In [1]: import numpy as np

In [2]: from numpy import linalg as LA

In [3]: np.set_printoptions(suppress=True, linewidth=200)

In [4]: mat = np.array([[0.5, 0.0, 0.5], [0.5, 0.3, 0.2], [0.4, 0.1, 0.5]])

In [5]: hat = np.triu(np.array([[2, 1, 0], [2, -2, 0], [0, 1, 0]]), 1) + np.eye(3)

In [6]: out = hat @ mat @ LA.inv(hat)

In [7]: print(np.trace(out), np.trace(mat))
1.3 1.3

In [8]: print(np.round(hat @ mat - mat @ hat, 1))
[[ 0.5 -0.2  0.2]
 [ 0.  -0.5  0. ]
 [ 0.  -0.4  0. ]]

In [9]: print(LA.matrix_rank(out))
3

In [10]: print(round(float(LA.det(out)), 1))
0.0

In [11]: X = np.load("mat.npy")

In [12]: print(X)
[[-4 -6  0]
 [ 0  3 -3]
 [ 0  0  0]
 [-6 -7 -2]]

In [13]: print(np.abs(np.diag(LA.qr(X)[1])) > 1e-9)
[ True  True False]

In [14]: print(np.allclose(X[:-1].T @ LA.lstsq(X[:-1].T, X[-1])[0], X[-1]))
True

In [15]: print(np.round(X @ LA.pinv(X) @ X, 1) + 0)
[[-4. -6.  0.]
 [ 0.  3. -3.]
 [ 0.  0.  0.]
 [-6. -7. -2.]]

In [16]: print(np.unique(X.round(6), axis=0).shape)
(4, 3)

In [17]: print(round(float(np.trace(LA.pinv(X) @ X)), 1))
2.0

In [18]: U, sv, Vt = LA.svd(X)

In [19]: print(np.argmax(sv[:-1] / (sv[1:] + 1e-6)) + 1)
2

In [20]: out = U[:, :2] @ np.diag(sv[:2]) @ Vt[:2]

In [21]: print(np.round(np.abs(X - out).max(), 1))
0.0

In [22]: print(LA.matrix_rank(out))
2

In [23]: print(LA.cond(X) > 100)
True

In [24]: print(np.diff(X, axis=0))
[[ 4  9 -3]
 [ 0 -3  3]
 [-6 -7 -2]]

In [25]: print(LA.matrix_rank(X))
2

In [26]: X[4]
IndexError: index 4 is out of bounds for axis 0 with size 4


In [27]: print(np.round(X.mean(axis=0), 1))
[-2.5 -2.5 -1.2]

In [28]: print(X.sum(axis=0))
[-10 -10  -5]

In [29]: print(X - X[0])
[[ 0  0  0]
 [ 4  9 -3]
 [ 4  6  0]
 [-2 -1 -2]]

In [30]: print(np.abs(X).max())
7

In [31]: np.zeros(4, 3)
TypeError: Cannot interpret '3' as a data type


In [32]: print(np.count_nonzero(X))
7

In [33]: print(X.sum(axis=1))
[-10   0   0 -15]

In [34]: print(round(float(LA.norm(X)), 1))
12.6

In [35]: out = np.array([[1, 1, 0]])

In [36]: A = out.T @ out

In [37]: print(A)
[[1 1 0]
 [1 1 0]
 [0 0 0]]

In [38]: # looks like rank 1

In [39]: print(np.allclose(A @ A.T, A.T @ A))
True

In [40]: print(round(float(np.abs(LA.eigvals(A)).max()), 1))
2.0

In [41]: print(np.allclose(A, A.T))
True

In [42]: print(LA.matrix_power(A, 2))
[[2 2 0]
 [2 2 0]
 [0 0 0]]

In [43]: t = np.radians(30)

In [44]: R = np.eye(3)

In [45]: R[2, 2] = R[0, 0] = np.cos(t)

In [46]: R[2, 0], R[0, 2] = -np.sin(t), np.sin(t)

In [47]: print(R.round(1))
[[ 0.9  0.   0.5]
 [ 0.   1.   0. ]
 [-0.5  0.   0.9]]

In [48]: out = A @ R.T

In [49]: print(np.round(np.abs(out - A).max(axis=0), 1))
[0.1 0.  0.5]

In [50]: print(np.round(LA.svd(A, compute_uv=False), 1) + 0, np.round(LA.svd(out, compute_uv=False), 1) + 0)
[2. 0. 0.] [2. 0. 0.]

In [51]: U, sv, Vt = LA.svd(A)

In [52]: print(sv.round(1) + 0)
[2. 0. 0.]

In [53]: print(np.argmax(sv[:-1] / (sv[1:] + 1e-6)) + 1)
1

In [54]: out = U[:, :1] @ np.diag(sv[:1]) @ Vt[:1]

In [55]: print(out.round(1))
[[1. 1. 0.]
 [1. 1. 0.]
 [0. 0. 0.]]

In [56]: print(round(LA.norm(A - out) / LA.norm(A), 1))
0.0

In [57]: print(round(float(LA.norm(A - out, 2)), 1), round(sv[1], 1))
0.0 0.0

In [58]: print(LA.matrix_rank(A, rtol=0.05))
1

In [59]: w, evecs = LA.eigh(A)

In [60]: x = np.array([-2, -3, 0])

In [61]: print(np.round(x @ A @ x / (x @ x), 1), w[0], w[-1])
1.9 0.0 2.0

In [62]: print(np.abs(A).sum(axis=1).max(), np.abs(w).max())
2 2.0

In [63]: print(np.round(evecs * np.maximum(w, 0) @ evecs.T, 1))
[[1. 1. 0.]
 [1. 1. 0.]
 [0. 0. 0.]]

In [64]: print(np.round(evecs * np.abs(w) @ evecs.T, 1))
[[1. 1. 0.]
 [1. 1. 0.]
 [0. 0. 0.]]

In [65]: print((np.sign(evecs[:, -1].round(6)) == np.sign(evecs[0, -1].round(6))).astype(int))
[1 1 0]

In [66]: w, evecs = LA.eigh(A)

In [67]: print(np.round(evecs @ np.diag(w) @ evecs.T, 1))
[[1. 1. 0.]
 [1. 1. 0.]
 [0. 0. 0.]]

In [68]: print(np.round(LA.eigvalsh(A + 5 * np.eye(3)), 1))
[5. 5. 7.]

In [69]: print((w > 1e-8).sum(), (w < -1e-8).sum())
1 0

In [70]: print(w.sum(), np.trace(A))
2.0 2

In [71]: print(np.round(evecs.T @ evecs, 1) + 0)
[[1. 0. 0.]
 [0. 1. 0.]
 [0. 0. 1.]]

In [72]: print(np.round(LA.eigvalsh(A @ A), 1))
[0. 0. 4.]

In [73]: cent = np.array([[0.8, -0.8, -0.9]])

In [74]: rng = np.random.default_rng(74151)

In [75]: arr = np.array([[1],
    ...:     [0],
    ...:     [0],
    ...:     [1],
    ...:     [-2],
    ...:     [-2],
    ...:     [2],
    ...:     [-1],
    ...:     [-2],
    ...:     [0],
    ...:     [0],
    ...:     [-2],
    ...:     [-1],
    ...:     [-2],
    ...:     [2],
    ...:     [-1],
    ...:     [1],
    ...:     [1],
    ...:     [-1],
    ...:     [-2],
    ...:     [1],
    ...:     [-1],
    ...:     [-2],
    ...:     [1],
    ...:     [2],
    ...:     [2]]) @ cent + 0.1 * rng.normal(size=(26, 3))

In [76]: print(arr.round(1) + 0)
[[ 0.8 -1.  -0.9]
 [-0.1  0.1  0. ]
 [ 0.  -0.1  0.1]
 [ 0.9 -0.8 -0.9]
 [-1.7  1.6  1.8]
 [-1.7  1.7  1.7]
 [ 1.7 -1.6 -1.6]
 [-0.8  0.7  0.9]
 [-1.5  1.5  1.8]
 [-0.2 -0.1  0.3]
 [ 0.1  0.  -0.1]
 [-1.7  1.8  1.8]
 [-0.8  0.8  0.9]
 [-1.6  1.6  1.7]
 [ 1.5 -1.5 -2. ]
 [-0.9  0.7  1. ]
 [ 0.9 -0.7 -0.9]
 [ 0.8 -0.9 -0.8]
 [-0.9  0.9  0.9]
 [-1.6  1.6  1.8]
 [ 0.9 -0.8 -1. ]
 [-0.7  0.8  0.9]
 [-1.6  1.5  1.7]
 [ 0.9 -0.9 -0.7]
 [ 1.7 -1.5 -1.7]
 [ 1.6 -1.6 -1.9]]

In [77]: hat = arr @ LA.solve(arr.T @ arr, arr.T)

In [78]: print(np.round(np.diag(hat), 1) + 0)
[0.1 0.  0.1 0.  0.1 0.1 0.2 0.  0.2 0.3 0.  0.2 0.  0.1 0.3 0.1 0.1 0.1 0.  0.1 0.  0.1 0.1 0.3 0.1 0.1]

In [79]: print(np.round(np.trace(hat), 1))
3.0

In [80]: print(np.round(hat @ arr[:, 0], 1) + 0)
[ 0.8 -0.1  0.   0.9 -1.7 -1.7  1.7 -0.8 -1.5 -0.2  0.1 -1.7 -0.8 -1.6  1.5 -0.9  0.9  0.8 -0.9 -1.6  0.9 -0.7 -1.6  0.9  1.7  1.6]
